$ python3 -q
>>> import numpy as np
>>> np.set_printoptions(precision=3, suppress=True, linewidth=100)
>>> Y = np.array([[-5, 5, 3, 4, 0, -5, 5, -5, 1],
...     [-1, -1, -2, -1, 2, -4, 0, 1, -5],
...     [4, -3, -1, -5, -4, 2, -5, -1, 2],
...     [1, -2, -3, 0, 5, -2, 2, 4, 1],
...     [-1, 5, 5, -3, 3, -2, -1, -4, -2],
...     [1, 5, -2, 1, -5, 2, 2, -2, 2],
...     [4, 1, 3, 5, -2, 1, -2, 0, 3],
...     [4, 3, 4, -1, 3, -1, 0, 3, -3],
...     [0, 1, -1, 4, -2, -3, -5, -5, 4]])
>>> F = Y + Y.T
>>> F
array([[-10,   4,   7,   5,  -1,  -4,   9,  -1,   1],
       [  4,  -2,  -5,  -3,   7,   1,   1,   4,  -4],
       [  7,  -5,  -2,  -8,   1,   0,  -2,   3,   1],
       [  5,  -3,  -8,   0,   2,  -1,   7,   3,   5],
       [ -1,   7,   1,   2,   6,  -7,  -3,  -1,  -4],
       [ -4,   1,   0,  -1,  -7,   4,   3,  -3,  -1],
       [  9,   1,  -2,   7,  -3,   3,  -4,   0,  -2],
       [ -1,   4,   3,   3,  -1,  -3,   0,   6,  -8],
       [  1,  -4,   1,   5,  -4,  -1,  -2,  -8,   8]])
>>> evals, vecs = np.linalg.eigh(F)
>>> evals
array([-23.895, -15.437,  -4.562,  -2.432,   2.488,   6.59 ,  11.458,  12.308,  19.483])
>>> np.round(evals.sum(), 3), np.trace(F)
(np.float64(6.0), np.int64(6))
>>> blk = np.stack([F, 3 * F, F[::-1]])
>>> (blk @ F.T).shape
(3, 9, 9)
>>> np.linalg.matrix_rank(blk.reshape(3, -1))
np.int64(2)
>>> np.linalg.norm(blk, axis=(1, 2))
array([ 39.345, 118.034,  39.345])
>>> np.linalg.matrix_rank(blk)
array([9, 9, 9])
>>> rng = np.random.default_rng(6660)
>>> Y = F + rng.integers(-2, 3, (9, 7)) @ rng.integers(-2, 3, (7, 9))
>>> Y
array([[-16,   8,  14,  20,  -7, -14,  20,   6,  -3],
       [  0,  -8, -13,  -7,   3,   5,  -4,  -6,  -8],
       [  6,   1,  -1,  -9,   1,   4,  -1,   3,   2],
       [  9, -11, -12,   4,   6,   5,   0,  -4,  11],
       [ -6,  13,  -2,   8,   4, -11,   8,   4,  -8],
       [ -1,  -1,   9,   3, -12,  -1,   5,  -2,  -4],
       [ 11, -11, -12,   5,   2,   5, -12,  -6,   1],
       [-17,   8,   5,  13,  -9, -17,  10,  12, -20],
       [-10,   2,  -7,   2,  -2,   4,  -4, -11,   6]])
>>> np.round(np.linalg.svd(Y - F, compute_uv=False), 3) + 0
array([46.519, 23.787, 18.743, 12.245,  8.766,  6.534,  1.178,  0.   ,  0.   ])
>>> np.abs(Y - F).sum(axis=1)
array([70, 49, 15, 50, 46, 34, 50, 82, 42])
